% python3 -q
>>> import numpy as np
>>> import numpy.linalg as la
>>> np.set_printoptions(precision=2, suppress=True, linewidth=140)
>>> W0 = np.load("x.npy")
>>> W0
array([[6., 1., 1., 1., 1., 1.],
       [1., 6., 1., 1., 1., 1.],
       [1., 1., 6., 1., 1., 1.],
       [1., 1., 1., 6., 1., 1.],
       [1., 1., 1., 1., 6., 1.],
       [1., 1., 1., 1., 1., 6.]])
>>> vec = np.ones(6)
>>> for _ in range(3):
...     vec = W0 @ vec
...     vec /= la.norm(vec)
...     print(round(vec @ W0 @ vec, 2))
... 
11.0
11.0
11.0
>>> vec
array([0.41, 0.41, 0.41, 0.41, 0.41, 0.41])
>>> G = W0.T @ W0
>>> G
array([[41., 16., 16., 16., 16., 16.],
       [16., 41., 16., 16., 16., 16.],
       [16., 16., 41., 16., 16., 16.],
       [16., 16., 16., 41., 16., 16.],
       [16., 16., 16., 16., 41., 16.],
       [16., 16., 16., 16., 16., 41.]])
>>> np.allclose(G, G.T)
True
>>> la.eigvalsh(G)[::-1]
array([121.,  25.,  25.,  25.,  25.,  25.])
>>> (W0 @ W0.T).shape
(6, 6)
>>> q, R = la.qr(W0)
>>> np.allclose(R.T @ R, W0.T @ W0)
True
>>> np.round(abs(R[0, 0]), 2), round(la.norm(W0[:, 0]), 2)
(np.float64(6.4), np.float64(6.4))
>>> round(float(np.trace(q @ q.T)), 2)
6.0
>>> np.abs(np.diag(R))
array([6.4 , 5.9 , 5.66, 5.52, 5.43, 5.37])
>>> q.shape, R.shape
((6, 6), (6, 6))
>>> E = np.load("case13.npy")
>>> E
array([[ 2,  2,  0,  2,  0, -3, -5, -5],
       [-4, -4, -5,  5, -4, -4, -2, -5],
       [-1,  2,  0, -4, -1, -3, -4, -3],
       [-1,  2,  0, -4, -1, -3, -4, -3],
       [-5,  3,  3, -5, -3,  2, -1, -5]])
>>> U, sig, VT = la.svd(E)
>>> V = VT[:(sig > 1e-8).sum()]
>>> rng = np.random.default_rng(1410)
>>> vec = E[0] + 2 * E[3] + rng.integers(2) * np.eye(8)[5]
>>> vec
array([  0.,   6.,   0.,  -6.,  -2.,  -9., -13., -11.])
>>> round(float(la.norm(vec - V.T @ V @ vec)), 2)
0.0
>>> la.matrix_rank(np.vstack([E, vec]))
np.int64(4)
>>> other = E / np.sqrt((E ** 2).mean(axis=1, keepdims=True))
>>> la.matrix_rank(other) == la.matrix_rank(E)
np.True_
>>> other[3]
array([-0.38,  0.76,  0.  , -1.51, -0.38, -1.13, -1.51, -1.13])
>>> la.norm(other, axis=1)
array([2.83, 2.83, 2.83, 2.83, 2.83])
>>> feats = np.load("dump.npy")
>>> feats
array([[ 0.29, -1.03, -0.98,  1.92,  2.89, -0.32],
       [-1.96,  0.9 , -0.96, -0.6 ,  1.36,  0.62],
       [-1.57, -0.39,  0.09, -1.31,  0.53,  0.09],
       [ 1.43, -2.01, -0.21,  0.62,  1.63,  0.77],
       [-0.66,  0.3 , -0.37,  1.25, -1.68, -0.34],
       [ 0.18,  0.21, -0.77, -1.39, -1.55, -1.15]])
>>> round(float(la.det(feats)), 2)
74.29
>>> np.sort(np.abs(la.eigvals(feats)))
array([1.19, 1.68, 1.68, 2.43, 2.43, 3.76])
